$ python3 -q
>>> import numpy as np
>>> np.set_printoptions(precision=1, suppress=True, linewidth=120)
>>> F = np.loadtxt("data.csv", delimiter=",")
>>> print(F)
[[ 6.  8. 13.  2. 14.  5.]
 [ 8.  4.  8.  3.  9.  6.]
 [13.  8. 18.  6. 14. 12.]
 [ 2.  3.  6.  2. 16. 11.]
 [14.  9. 14. 16. 16.  8.]
 [ 5.  6. 12. 11.  8.  8.]]
>>> rng = np.random.default_rng(35)
>>> Y = F + rng.integers(-2, 3, (6, 5)) @ rng.integers(-2, 3, (5, 6))
>>> print(Y)
[[  5.  12.  14.   6.   6.  -2.]
 [ 19. -12.   3.   5.  11.   3.]
 [ 14.   8.  20.  11.  22.  13.]
 [  9.  -1.   7.  -2.  12.   4.]
 [ 20.  -1.   8.  12.   7.   4.]
 [  5.   2.  11.   6.  15.  16.]]
>>> print(Y - F)
[[ -1.   4.   1.   4.  -8.  -7.]
 [ 11. -16.  -5.   2.   2.  -3.]
 [  1.   0.   2.   5.   8.   1.]
 [  7.  -4.   1.  -4.  -4.  -7.]
 [  6. -10.  -6.  -4.  -9.  -4.]
 [  0.  -4.  -1.  -5.   7.   8.]]
>>> print(np.linalg.matrix_rank(Y - F, tol=1e-8))
5
>>> print(np.allclose(F, F.T))
True
>>> print(np.sort(np.abs(np.linalg.eigvals(F))))
[ 0.1  5.2  5.7  8.4 12.8 57.8]
>>> print(round(float(np.linalg.det(F)), 1))
12759.0
>>> print(np.trace(F))
54.0
>>> print(np.round(np.abs(np.linalg.eigvals(F)).max(), 1))
57.8
>>> print(F.sum(axis=0))
[48. 38. 71. 40. 77. 50.]
>>> print(F.mean(axis=0))
[ 8.   6.3 11.8  6.7 12.8  8.3]
>>> th = np.radians(45)
>>> r_ = np.eye(6)
>>> r_[5, 5] = r_[2, 2] = np.cos(th)
>>> r_[5, 2], r_[2, 5] = -np.sin(th), np.sin(th)
>>> print(r_)
[[ 1.   0.   0.   0.   0.   0. ]
 [ 0.   1.   0.   0.   0.   0. ]
 [ 0.   0.   0.7  0.   0.   0.7]
 [ 0.   0.   0.   1.   0.   0. ]
 [ 0.   0.   0.   0.   1.   0. ]
 [ 0.   0.  -0.7  0.   0.   0.7]]
>>> Y = F @ r_.T
>>> print(np.allclose(np.linalg.norm(F, axis=1), np.linalg.norm(Y, axis=1)))
True
>>> print(np.linalg.svd(F, compute_uv=False), np.linalg.svd(Y, compute_uv=False))
[57.8 12.8  8.4  5.7  5.2  0.1] [57.8 12.8  8.4  5.7  5.2  0.1]
>>> print(Y)
[[ 6.   8.  12.7  2.  14.  -5.7]
 [ 8.   4.   9.9  3.   9.  -1.4]
 [13.   8.  21.2  6.  14.  -4.2]
 [ 2.   3.  12.   2.  16.   3.5]
 [14.   9.  15.6 16.  16.  -4.2]
 [ 5.   6.  14.1 11.   8.  -2.8]]
>>> print(np.allclose(F @ F.T, Y @ Y.T))
True
